$ python -q
>>> import numpy as np
>>> np.set_printoptions(precision=1, suppress=True, linewidth=160)
>>> rd = lambda a: np.round(a, 1) + 0
>>> data = np.loadtxt("mat.csv", delimiter=",")
>>> print(data)
[[-2.  1.  1.  1.  1.  1.  1.  1.]
 [ 1. -2.  1.  1.  1.  1.  1.  1.]
 [ 1.  1. -2.  1.  1.  1.  1.  1.]
 [ 1.  1.  1. -2.  1.  1.  1.  1.]
 [ 1.  1.  1.  1. -2.  1.  1.  1.]
 [ 1.  1.  1.  1.  1. -2.  1.  1.]
 [ 1.  1.  1.  1.  1.  1. -2.  1.]
 [ 1.  1.  1.  1.  1.  1.  1. -2.]]
>>> w, evecs = np.linalg.eigh(data)
>>> x = np.array([-2, 3, 6, -6, 4, 1, -4, -5])
>>> np.abs(data).sum(axis=1).max(), rd(np.abs(w).max())
(np.float64(9.0), np.float64(5.0))
>>> data @ data
array([[11.,  2.,  2.,  2.,  2.,  2.,  2.,  2.],
       [ 2., 11.,  2.,  2.,  2.,  2.,  2.,  2.],
       [ 2.,  2., 11.,  2.,  2.,  2.,  2.,  2.],
       [ 2.,  2.,  2., 11.,  2.,  2.,  2.,  2.],
       [ 2.,  2.,  2.,  2., 11.,  2.,  2.,  2.],
       [ 2.,  2.,  2.,  2.,  2., 11.,  2.,  2.],
       [ 2.,  2.,  2.,  2.,  2.,  2., 11.,  2.],
       [ 2.,  2.,  2.,  2.,  2.,  2.,  2., 11.]])
>>> np.allclose(data, data.T)
True
>>> rd(np.linalg.matrix_power(data, 3))
array([[-8., 19., 19., 19., 19., 19., 19., 19.],
       [19., -8., 19., 19., 19., 19., 19., 19.],
       [19., 19., -8., 19., 19., 19., 19., 19.],
       [19., 19., 19., -8., 19., 19., 19., 19.],
       [19., 19., 19., 19., -8., 19., 19., 19.],
       [19., 19., 19., 19., 19., -8., 19., 19.],
       [19., 19., 19., 19., 19., 19., -8., 19.],
       [19., 19., 19., 19., 19., 19., 19., -8.]])
>>> w, evecs = np.linalg.eigh(data)
>>> rd(w)
array([-3., -3., -3., -3., -3., -3., -3.,  5.])
>>> rd(evecs @ np.diag(w) @ evecs.T)
array([[-2.,  1.,  1.,  1.,  1.,  1.,  1.,  1.],
       [ 1., -2.,  1.,  1.,  1.,  1.,  1.,  1.],
       [ 1.,  1., -2.,  1.,  1.,  1.,  1.,  1.],
       [ 1.,  1.,  1., -2.,  1.,  1.,  1.,  1.],
       [ 1.,  1.,  1.,  1., -2.,  1.,  1.,  1.],
       [ 1.,  1.,  1.,  1.,  1., -2.,  1.,  1.],
       [ 1.,  1.,  1.,  1.,  1.,  1., -2.,  1.],
       [ 1.,  1.,  1.,  1.,  1.,  1.,  1., -2.]])
>>> rd(w.sum()), np.trace(data)
(np.float64(-16.0), np.float64(-16.0))
>>> data.shape
(8, 8)
>>> print(rd(np.linalg.norm(data)))
9.4
>>> data[:, 8]
Traceback (most recent call last):
  File "<python-input-17>", line 1, in <module>
    data[:, 8]
    ~~~~^^^^^^
IndexError: index 8 is out of bounds for axis 1 with size 8
>>> np.linalg.matrix_rank(data)
np.int64(8)
>>> data.sum(axis=0)
array([5., 5., 5., 5., 5., 5., 5., 5.])
>>> np.unravel_index(np.abs(data).argmax(), data.shape)
(np.int64(0), np.int64(0))
>>> np.linalg.rank(data)
Traceback (most recent call last):
  File "<python-input-21>", line 1, in <module>
    np.linalg.rank(data)
    ^^^^^^^^^^^^^^
AttributeError: module 'numpy.linalg' has no attribute 'rank'
>>> feats = np.loadtxt("data.csv", delimiter=",")
>>> print(feats)
[[ -7.1   4.1 -11.3  23.    6.    3.8 -20.   -2.1 -21. ]
 [-18.2   8.7 -29.8  61.5  18.8  13.8 -50.9  -7.4 -54.3]
 [-29.9  20.9 -41.9  93.3  15.    6.4 -86.9  -2.9 -90. ]
 [-23.9  24.5 -24.2  64.   -7.9 -16.  -72.2   7.5 -72.2]]
>>> W1 = np.array([[-1, 1, 1, -1, -1],
...     [-2, 1, -1, -2, 2],
...     [2, -2, 1, -2, -1],
...     [1, -3, 1, -1, 1],
...     [3, -3, 1, -1, 2],
...     [1, 1, 2, 0, -1],
...     [1, 1, -2, 2, 3],
...     [0, 3, -3, 1, -1],
...     [-3, 2, 2, 0, -3]])
>>> beta = np.array([-1, 0, 2, 0, -3])
>>> hid = np.maximum(feats @ W1 + beta, 0)
>>> np.linalg.matrix_rank(hid)
np.int64(3)
>>> rd(hid)
array([[ 63.1,   0. ,  20.4,   0. ,  59.9],
       [183.9,   0. ,  68.6,   0. , 165.3],
       [231.1,   0. ,  32.9,   0. , 239.7],
       [ 94.2,   0. ,   0. ,   0. , 150.8]])
>>> (hid > 0).astype(int)
array([[1, 0, 1, 0, 1],
       [1, 0, 1, 0, 1],
       [1, 0, 1, 0, 1],
       [1, 0, 0, 0, 1]])
>>> C = np.array([[-3, 1], [-1, 0], [0, 0], [0, 3], [1, 1]])
>>> rd(hid @ C)
array([[-129.4,  123. ],
       [-386.4,  349.2],
       [-453.6,  470.8],
       [-131.8,  245. ]])
>>> W1 @ C
array([[ 1, -5],
       [ 7, -6],
       [-5, -5],
       [ 1, -1],
       [-4,  2],
       [-5,  0],
       [-1, 10],
       [-4,  2],
       [ 4, -6]])
>>> f, v = feats[1], feats[0]
>>> rd(f @ v)
np.float64(4255.2)
>>> rd(f @ f)
np.float64(11215.2)
>>> pr = (f @ v) / (f @ f) * f
>>> print(np.linalg.matrix_rank(np.outer(f, v)))
1
>>> rd(v - pr)
array([-0.2,  0.8,  0. , -0.3, -1.1, -1.4, -0.7,  0.7, -0.4])
>>> rd(pr)
array([ -6.9,   3.3, -11.3,  23.3,   7.1,   5.2, -19.3,  -2.8, -20.6])
>>> rd((v - pr) @ f)
np.float64(0.0)
